% python3 -q
>>> import numpy as np
>>> np.set_printoptions(precision=1, suppress=True, linewidth=200)
>>> data = np.load("out18.npy")
>>> data
array([[ 0,  3, -2, -1,  2,  3, -3],
       [-3,  0, -2, -2,  1, -1,  3],
       [ 2,  2,  0, -1, -1, -1, -1],
       [ 1,  2,  1,  0, -5, -1, -4],
       [-2, -1,  1,  5,  0,  2,  0],
       [-3,  1,  1,  1, -2,  0, -3],
       [ 3, -3,  1,  4,  0,  3,  0]])
>>> left, s, Vh = np.linalg.svd(data)
>>> np.argmax(s[:-1] / (s[1:] + 1e-6)) + 1
np.int64(6)
>>> print(s.round(1) + 0)
[8.8 8.8 5.9 5.9 1.6 1.6 0. ]
>>> other = left[:, :6] @ np.diag(s[:6]) @ Vh[:6]
>>> np.linalg.matrix_rank(data, rtol=0.05)
np.int64(6)
>>> other.round(1) + 0
array([[ 0.,  3., -2., -1.,  2.,  3., -3.],
       [-3.,  0., -2., -2.,  1., -1.,  3.],
       [ 2.,  2.,  0., -1., -1., -1., -1.],
       [ 1.,  2.,  1.,  0., -5., -1., -4.],
       [-2., -1.,  1.,  5.,  0.,  2.,  0.],
       [-3.,  1.,  1.,  1., -2.,  0., -3.],
       [ 3., -3.,  1.,  4.,  0.,  3.,  0.]])
>>> round(float(np.linalg.norm(data - other) / np.linalg.norm(data)), 1)
0.0
>>> vec = np.array([-3, 1, 3, 3, 0, 3, 0])
>>> print(vec @ data @ vec)
0
>>> round(float(np.linalg.det(data)), 1)
-0.0
>>> Q = np.linalg.solve(np.eye(7) - data, np.eye(7) + data)
>>> print(np.round(Q @ Q.T, 1) + 0)
[[1. 0. 0. 0. 0. 0. 0.]
 [0. 1. 0. 0. 0. 0. 0.]
 [0. 0. 1. 0. 0. 0. 0.]
 [0. 0. 0. 1. 0. 0. 0.]
 [0. 0. 0. 0. 1. 0. 0.]
 [0. 0. 0. 0. 0. 1. 0.]
 [0. 0. 0. 0. 0. 0. 1.]]
>>> rng = np.random.default_rng(3)
>>> other = data + rng.integers(-2, 3, (7, 6)) @ rng.integers(-2, 3, (6, 7))
>>> print(other)
[[-6  8  3 -3  0  7 -2]
 [-4  5  3 -5 -7 -6  4]
 [ 6  6 -1 -5 -5 -2  0]
 [ 5 -3 -6  2 -3  5 -3]
 [-3 -4  1  7  2  1  2]
 [ 1  2  1 -1 -4 -7 -1]
 [ 5 -5  0  4 -8 -6 -6]]
>>> np.linalg.matrix_rank(other - data, tol=1e-8)
np.int64(6)
>>> np.abs(other - data).sum(axis=1)
array([25, 28, 19, 27, 11, 18, 28])
>>> np.round(np.linalg.svd(other - data, compute_uv=False), 1) + 0
array([19.7, 15. ,  8.8,  6.9,  3.5,  0.8,  0. ])
>>> w1 = np.array([[2, 3, 0, 0],
...     [2, 2, 2, 1],
...     [1, 2, 3, 1],
...     [1, 2, 0, 2],
...     [0, 3, 2, 1],
...     [2, 0, 0, 3],
...     [1, 0, 0, 2]])
>>> c = np.array([-2, -7, 0, -4])
>>> act = np.maximum(other @ w1 + c, 0)
>>> act
array([[14,  0, 25, 18],
       [ 0,  0,  5,  0],
       [12,  0,  0,  0],
       [ 5,  0,  0,  0],
       [ 0,  0,  0, 16],
       [ 0,  0,  0,  0],
       [ 0,  0,  0,  0]])
>>> C = np.array([[-1, 3, 1], [2, -3, 0], [-3, 1, -1], [2, 1, -3]])
>>> (act @ C).round(6).argmax(axis=1)
array([1, 1, 1, 1, 0, 0, 0])
>>> w1 @ C
array([[ 4, -3,  2],
       [-2,  3, -3],
       [-4,  1, -5],
       [ 7, -1, -5],
       [ 2, -6, -5],
       [ 4,  9, -7],
       [ 3,  5, -5]])
>>> np.linalg.matrix_rank(data, rtol=0.1)
np.int64(6)
>>> print(round(float(np.linalg.norm(data, 2) / np.linalg.norm(data)), 1))
0.6
>>> [round(float(x), 1) for x in np.linalg.svd(data, compute_uv=False)[:3]]
[8.8, 8.8, 5.9]
>>> E = np.loadtxt("sample19.csv", delimiter=",")
>>> E
array([[ 4.,  0.,  1.,  2.,  5.,  2.],
       [ 3.,  0.,  5.,  1.,  2.,  1.],
       [11.,  6.,  6.,  5., 10.,  9.],
       [ 0.,  0.,  0.,  0.,  0.,  0.],
       [ 7.,  7.,  2.,  4., 12., 10.],
       [ 7.,  4.,  1.,  3.,  7.,  5.],
       [ 4.,  3.,  2.,  3., 10.,  7.],
       [ 0.,  3.,  1.,  1.,  5.,  5.],
       [ 0.,  0.,  0.,  0.,  0.,  0.],
       [ 3.,  0.,  5.,  1.,  2.,  1.],
       [ 0.,  0.,  0.,  0.,  0.,  0.],
       [ 4.,  0.,  1.,  2.,  5.,  2.],
       [ 0.,  5.,  0.,  2.,  0.,  2.],
       [ 6.,  4.,  5.,  2.,  4.,  4.],
       [ 7.,  5.,  6.,  5.,  7.,  5.],
       [ 4.,  4.,  1.,  1.,  8.,  9.],
       [ 0.,  0.,  0.,  0.,  0.,  0.],
       [ 3.,  4.,  0.,  1.,  2.,  3.],
       [ 7.,  4.,  1.,  3.,  7.,  5.],
       [ 0.,  0.,  0.,  0.,  0.,  0.],
       [ 8.,  1.,  1.,  2.,  8.,  6.],
       [ 3.,  9.,  0.,  3.,  2.,  5.],
       [ 4.,  1.,  0.,  0.,  3.,  4.],
       [ 0.,  0.,  0.,  0.,  0.,  0.],
       [ 0.,  3.,  1.,  1.,  5.,  5.],
       [ 4.,  6.,  0.,  2.,  3.,  6.],
       [ 7.,  3.,  7.,  4., 12.,  8.],
       [ 4.,  0.,  1.,  2.,  5.,  2.],
       [ 0.,  3.,  1.,  1.,  5.,  5.],
       [ 7.,  0.,  6.,  3.,  7.,  3.],
       [ 4.,  0.,  1.,  2.,  5.,  2.],
       [ 4.,  0.,  1.,  2.,  5.,  2.],
       [ 0.,  0.,  0.,  0.,  0.,  0.],
       [ 0.,  0.,  0.,  0.,  0.,  0.],
       [ 4.,  1.,  0.,  0.,  3.,  4.],
       [ 3.,  4.,  0.,  1.,  2.,  3.],
       [11.,  5.,  1.,  3., 10.,  9.]])
>>> labels = E[:, 4] > np.median(E[:, 4])
>>> f = E[labels].mean(axis=0) - E[~labels].mean(axis=0)
>>> ((E - E.mean(axis=0)) @ f > 0).astype(int)
array([0, 0, 1, 0, 1, 1, 1, 0, 0, 0, 0, 0, 0, 1, 1, 1, 0, 0, 1, 0, 1, 1, 0, 0, 0, 1, 1, 0, 0, 1, 0, 0, 0, 0, 0, 0, 1])
